In [1]: import numpy as np

In [2]: np.set_printoptions(suppress=True, linewidth=160)

In [3]: def rd(a):
   ...:     return np.round(a, 3) + 0
   ...: 

In [4]: sigma = 5 * 0.9 ** np.arange(3)

In [5]: rng = np.random.default_rng(13205)

In [6]: A = rng.normal(size=(15, 3)) * rng.permutation(sigma)

In [7]: rd(A)
Out[7]: 
array([[ -3.035,  -6.598,  -1.595],
       [ -5.028,   1.872,  -0.566],
       [ -7.168,  -1.861,   5.332],
       [ -7.292,  -3.795,  -0.345],
       [  0.989,   4.376,   0.538],
       [ 11.736,  -1.037,  -4.561],
       [ -3.285,   2.122,  -1.089],
       [ -4.715,  -4.798,   0.825],
       [ -0.915,  -2.328,  -3.205],
       [  4.383,  -4.152,  -5.201],
       [  2.808,   4.39 ,  -3.445],
       [  9.112,  10.239,  -3.778],
       [  5.664,  -1.251,   0.916],
       [  8.318,  -2.324,   3.735],
       [-10.536,  -0.159,   2.53 ]])

In [8]: Xc = A - A.mean(axis=1)
---------------------------------------------------------------------------
ValueError                                Traceback (most recent call last)
Cell In[8], line 1
----> 1 Xc = A - A.mean(axis=1)

ValueError: operands could not be broadcast together with shapes (15,3) (15,) 

In [9]: Xc = A - A.mean(axis=0)

In [10]: left, sigma, VT = np.linalg.svd(Xc, full_matrices=False)

In [11]: np.abs(left[:, 0]).argmax()
Out[11]: np.int64(11)

In [12]: rd(sigma ** 2 / (sigma ** 2).sum())
Out[12]: array([0.685, 0.22 , 0.095])

In [13]: np.searchsorted(np.cumsum(sigma ** 2) / (sigma ** 2).sum(), 0.9) + 1
Out[13]: np.int64(2)

In [14]: rd(sigma)
Out[14]: array([26.574, 15.052,  9.912])

In [15]: rd(np.abs(VT[-1]))
Out[15]: array([0.236, 0.038, 0.971])

In [16]: D = np.linalg.norm(A[:, None] - A[None], axis=-1)

In [17]: D[1].round(6).argsort(kind="stable")[:4]
Out[17]: array([1, 6, 3, 8])

In [18]: np.unravel_index(D.round(6).argmax(), D.shape)
Out[18]: (np.int64(5), np.int64(14))

In [19]: np.flatnonzero(D[1] < D.mean() / 2)
Out[19]: array([1, 6])

In [20]: rd(D[:5, :5])
Out[20]: 
array([[ 0.   ,  8.762,  9.354,  5.248, 11.882],
       [ 8.762,  0.   ,  7.3  ,  6.106,  6.61 ],
       [ 9.354,  7.3  ,  0.   ,  5.999, 11.332],
       [ 5.248,  6.106,  5.999,  0.   , 11.667],
       [11.882,  6.61 , 11.332, 11.667,  0.   ]])

In [21]: q, evecs = np.linalg.qr(A[:, :1])[0], np.linalg.qr(A[:, 1:])[0]

In [22]: sigma = np.linalg.svd(q.T @ evecs, compute_uv=False)

In [23]: (sigma > 0.9).sum()
Out[23]: np.int64(0)

In [24]: rd(np.degrees(np.arccos(sigma.clip(0, 1))))
Out[24]: array([59.328])

In [25]: C2 = np.cov(A, rowvar=False)

In [26]: rd(C2)
Out[26]: 
array([[45.281,  8.902, -9.643],
       [ 8.902, 18.895, -2.63 ],
       [-9.643, -2.63 ,  9.463]])

In [27]: np.argwhere(np.triu(np.abs(np.corrcoef(A.T)) > 0.8, 1))
Out[27]: array([], shape=(0, 2), dtype=int64)

In [28]: rd(np.polyfit(A[:, 1], A[:, 2], 1))
Out[28]: array([-0.139, -0.71 ])

In [29]: rd(np.corrcoef(A[:, 1], A[:, 2])[0, 1])
Out[29]: np.float64(-0.197)

In [30]: np.argsort(-A.std(axis=0).round(6), kind="stable")
Out[30]: array([0, 1, 2])

In [31]: K = np.load("a.npy")

In [32]: K
Out[32]: 
array([[ 3., 16.,  0.],
       [16., 63.,  0.],
       [ 0.,  0., -1.]])

In [33]: # row 1 dominates

In [34]: P = np.triu(np.array([[2, 9, 6], [3, 1, 1], [4, 8, 5]]), 1) + np.eye(3)

In [35]: A2 = P @ K @ np.linalg.inv(P)

In [36]: rd(np.linalg.det(A2))
Out[36]: np.float64(67.0)

In [37]: A2
Out[37]: 
array([[ 147., -740., -148.],
       [  16.,  -81.,  -16.],
       [   0.,    0.,   -1.]])
